>>> import numpy as np
>>> from numpy import linalg as LA
>>> np.set_printoptions(suppress=True, linewidth=120)
>>> J = np.load("layer10.npy")
>>> J
array([[-2.,  0.,  0.,  0.,  0.,  0.],
       [ 0., -2.,  0.,  0.,  0.,  0.],
       [ 0.,  0.,  7.,  3.,  6.,  9.],
       [ 0.,  0.,  3., -1.,  2.,  3.],
       [ 0.,  0.,  6.,  2.,  2.,  6.],
       [ 0.,  0.,  9.,  3.,  6.,  7.]])
>>> # splits into 3 blocks
>>> vec = np.array([0, 0, 2, 1, 2, 0])
>>> rhs = J @ vec
>>> rhs
array([ 0.,  0., 29.,  9., 18., 33.])
>>> np.round(LA.solve(J, rhs + J[:, 5]), 2)
array([-0., -0.,  2.,  1.,  2.,  1.])
>>> vec = np.array([0, 0, -1, -4, 4, -3])
>>> J * vec
array([[ -0.,   0.,  -0.,  -0.,   0.,  -0.],
       [  0.,  -0.,  -0.,  -0.,   0.,  -0.],
       [  0.,   0.,  -7., -12.,  24., -27.],
       [  0.,   0.,  -3.,   4.,   8.,  -9.],
       [  0.,   0.,  -6.,  -8.,   8., -18.],
       [  0.,   0.,  -9., -12.,  24., -21.]])
>>> (J * vec).sum(axis=1)
array([  0.,   0., -22.,   0., -24., -18.])
>>> np.sign((J @ vec).round(6))
array([ 0.,  0., -1.,  0., -1., -1.])
>>> print(J @ np.ones(6))
[-2. -2. 25.  7. 16. 25.]
>>> K = np.load("case6.npy")
>>> K
array([[-1,  0,  0,  0,  5,  0],
       [ 0, -5,  0,  5,  0,  0],
       [ 0,  0, -4,  0,  0,  5],
       [ 0,  2,  0,  0,  0,  0],
       [ 3,  0,  0,  0,  1,  0],
       [ 0,  0,  0,  0,  0,  1]])
>>> rng = np.random.default_rng(9756)
>>> z = rng.permutation(6)
>>> z
array([1, 2, 4, 5, 3, 0])
>>> other = K[z][:, z]
>>> np.round(np.sort(np.abs(LA.eigvals(other))), 2)
array([1.  , 1.53, 4.  , 4.  , 4.  , 6.53])
>>> np.trace(other)
np.int64(-8)
>>> np.allclose(other, K)
False
>>> other
array([[-5,  0,  0,  0,  5,  0],
       [ 0, -4,  0,  5,  0,  0],
       [ 0,  0,  1,  0,  0,  3],
       [ 0,  0,  0,  1,  0,  0],
       [ 2,  0,  0,  0,  0,  0],
       [ 0,  0,  5,  0,  0, -1]])
>>> (K + K.T) / 2
array([[-1. ,  0. ,  0. ,  0. ,  4. ,  0. ],
       [ 0. , -5. ,  0. ,  3.5,  0. ,  0. ],
       [ 0. ,  0. , -4. ,  0. ,  0. ,  2.5],
       [ 0. ,  3.5,  0. ,  0. ,  0. ,  0. ],
       [ 4. ,  0. ,  0. ,  0. ,  1. ,  0. ],
       [ 0. ,  0. ,  2.5,  0. ,  0. ,  1. ]])
>>> np.round(np.sort(np.abs(LA.eigvals(K))), 2)
array([1.  , 1.53, 4.  , 4.  , 4.  , 6.53])
>>> print(np.allclose(K, K.T))
False
>>> K @ K
array([[ 16,   0,   0,   0,   0,   0],
       [  0,  35,   0, -25,   0,   0],
       [  0,   0,  16,   0,   0, -15],
       [  0, -10,   0,  10,   0,   0],
       [  0,   0,   0,   0,  16,   0],
       [  0,   0,   0,   0,   0,   1]])
>>> print(LA.matrix_power(K, 2))
[[ 16   0   0   0   0   0]
 [  0  35   0 -25   0   0]
 [  0   0  16   0   0 -15]
 [  0 -10   0  10   0   0]
 [  0   0   0   0  16   0]
 [  0   0   0   0   0   1]]
